$ python3 -q
>>> import numpy as np
>>> np.set_printoptions(precision=2, suppress=True, linewidth=200)
>>> W0 = np.loadtxt("test0.csv", delimiter=",")
>>> print(W0)
[[-1.  0.  2.]
 [ 0.  0.  0.]
 [ 2.  1.  2.]
 [ 0.  0.  0.]
 [ 0.  0.  0.]
 [ 1.  1.  4.]
 [ 0.  0.  0.]
 [ 0.  0.  0.]
 [ 0. -1.  2.]
 [ 2.  1.  2.]
 [-1.  0.  2.]]
>>> P = W0 @ np.linalg.solve(W0.T @ W0, W0.T)
>>> print(P.round(2) + 0)
[[ 0.38  0.   -0.13  0.    0.    0.25  0.    0.    0.   -0.13  0.38]
 [ 0.    0.    0.    0.    0.    0.    0.    0.    0.    0.    0.  ]
 [-0.12  0.    0.38  0.    0.    0.25  0.    0.    0.    0.38 -0.12]
 [ 0.    0.    0.    0.    0.    0.    0.    0.    0.    0.    0.  ]
 [ 0.    0.    0.    0.    0.    0.    0.    0.    0.    0.    0.  ]
 [ 0.25  0.    0.25  0.    0.    0.5   0.    0.    0.    0.25  0.25]
 [ 0.    0.    0.    0.    0.    0.    0.    0.    0.    0.    0.  ]
 [ 0.    0.    0.    0.    0.    0.    0.    0.    0.    0.    0.  ]
 [ 0.    0.    0.    0.    0.    0.    0.    0.    1.    0.    0.  ]
 [-0.12  0.    0.38  0.    0.    0.25  0.    0.    0.    0.38 -0.12]
 [ 0.38  0.   -0.13  0.    0.    0.25  0.    0.    0.   -0.13  0.38]]
>>> print(np.round(np.linalg.eigvalsh(P), 2) + 0)
[0. 0. 0. 0. 0. 0. 0. 0. 1. 1. 1.]
>>> print(np.diag(P))
[0.38 0.   0.38 0.   0.   0.5  0.   0.   1.   0.38 0.38]
>>> vec = np.array([-8, 1, -6])
>>> h1 = np.maximum(W0 @ vec, 0)
>>> print(W0.T @ h1)
[0. 0. 0.]
>>> print(np.maximum(W0 @ vec, 0) - np.maximum(-W0 @ vec, 0))
[ -4.   0. -27.   0.   0. -31.   0.   0. -13. -27.  -4.]
>>> print(np.flatnonzero(h1 > 1e-9))
[]
>>> print(h1)
[0. 0. 0. 0. 0. 0. 0. 0. 0. 0. 0.]
>>> print(np.tanh(W0 @ vec))
[-1.  0. -1.  0.  0. -1.  0.  0. -1. -1. -1.]
>>> Ac = W0 - W0.mean(axis=0)
>>> V = np.linalg.svd(Ac)[2][:2]
>>> B = Ac - Ac @ V.T @ V
>>> print(B.std(axis=0))
[0.14 0.31 0.03]
>>> print(round(float(np.linalg.norm(B) / np.linalg.norm(Ac)), 2))
0.2
>>> print(np.round(np.cov(Ac @ V.T, rowvar=False), 2) + 0)
[[2.14 0.  ]
 [0.   0.93]]
>>> print(np.diag(V.T @ V))
[0.83 0.18 0.99]
>>> vec = np.array([3, 1, 0])
>>> target = W0 @ vec
>>> print(np.round(np.linalg.lstsq(W0, target)[0], 2) + 0)
[3. 1. 0.]
>>> print(np.round(np.linalg.solve(W0.T @ W0, W0.T @ target), 2) + 0)
[3. 1. 0.]
>>> rng = np.random.default_rng(9505)
>>> target = target + 0.02 * rng.normal(size=11)
>>> print(target)
[-2.97 -0.03  7.   -0.02 -0.01  4.   -0.01 -0.02 -0.96  7.   -2.99]
>>> beta, *_ = np.linalg.lstsq(W0, target)
>>> print(beta)
[3.   0.98 0.01]
>>> A = np.load("case14.npy")
>>> print(A)
[[ -8.47   9.2   15.61]
 [  0.79 -19.13   5.79]
 [ 19.97   1.1    0.28]
 [ 17.37   2.71  -9.53]
 [-13.81  -2.69 -14.21]
 [  7.62  12.99 -13.16]
 [  8.73  11.3  -14.  ]
 [-16.03   7.68  -9.16]
 [ 11.87   6.97  14.51]
 [ 18.77  -6.49  -2.36]
 [  1.73  12.32  15.66]
 [-12.24  -7.84 -13.74]
 [  7.87  16.89  -7.26]
 [ 11.97   9.32 -13.04]
 [ -1.68  15.98  11.91]
 [  5.56   9.3  -16.81]
 [ 16.53 -10.28   4.6 ]
 [  8.28  13.53 -12.18]
 [-12.23   6.6  -14.38]]
>>> Ac = (W0 - W0.mean(axis=0)) / W0.std(axis=0)
>>> print(np.argwhere(np.abs(Ac) > 2))
[[5 2]
 [8 1]]
>>> beta = np.linalg.lstsq(np.delete(Ac, 0, axis=1), Ac[:, 0])[0]
>>> print(beta.round(2) + 0)
[0.73 0.  ]
>>> Ac = (A - A.mean(axis=0)) / A.std(axis=0)
>>> print(np.argwhere(np.abs(Ac) > 2))
[[1 1]]
>>> beta = np.linalg.lstsq(np.delete(Ac, 2, axis=1), Ac[:, 2])[0]
>>> print(np.abs(beta).argmax())
0
>>> print(round(float(1 - np.var(Ac[:, 2] - np.delete(Ac, 2, axis=1) @ beta)), 2))
0.01
>>> data = np.load("w.npy")
>>> print(data)
[[  0.46  10.04 -14.86]
 [-31.73 -40.8   -4.09]
 [-30.48 -39.98  -0.76]
 [-33.08 -40.82  -1.58]
 [-33.03 -39.91  -1.09]
 [  1.33   8.67 -16.1 ]
 [-31.46 -40.33  -1.97]
 [ -0.67   9.8  -16.08]
 [-31.6  -39.97  -1.14]
 [  1.06  10.09 -15.22]
 [-32.3  -39.79  -2.09]
 [ -0.26   8.65 -15.03]
 [  1.12   8.58 -16.36]
 [-34.14 -39.5   -1.32]]
>>> Ac = data - data.mean(axis=1)
Traceback (most recent call last):
  File "<python-input-44>", line 1, in <module>
    Ac = data - data.mean(axis=1)
         ~~~~~^~~~~~~~~~~~~~~~~~~
ValueError: operands could not be broadcast together with shapes (14,3) (14,) 
>>> Ac = data - data.mean(axis=0)
>>> Uu, sigma, Vh = np.linalg.svd(Ac, full_matrices=False)
>>> print(np.linalg.matrix_rank(Ac))
3
>>> print(np.searchsorted(np.cumsum(sigma ** 2) / (sigma ** 2).sum(), 0.9) + 1)
1
>>> print(np.round(sigma ** 2 / (sigma ** 2).sum(), 2) + 0)
[1. 0. 0.]
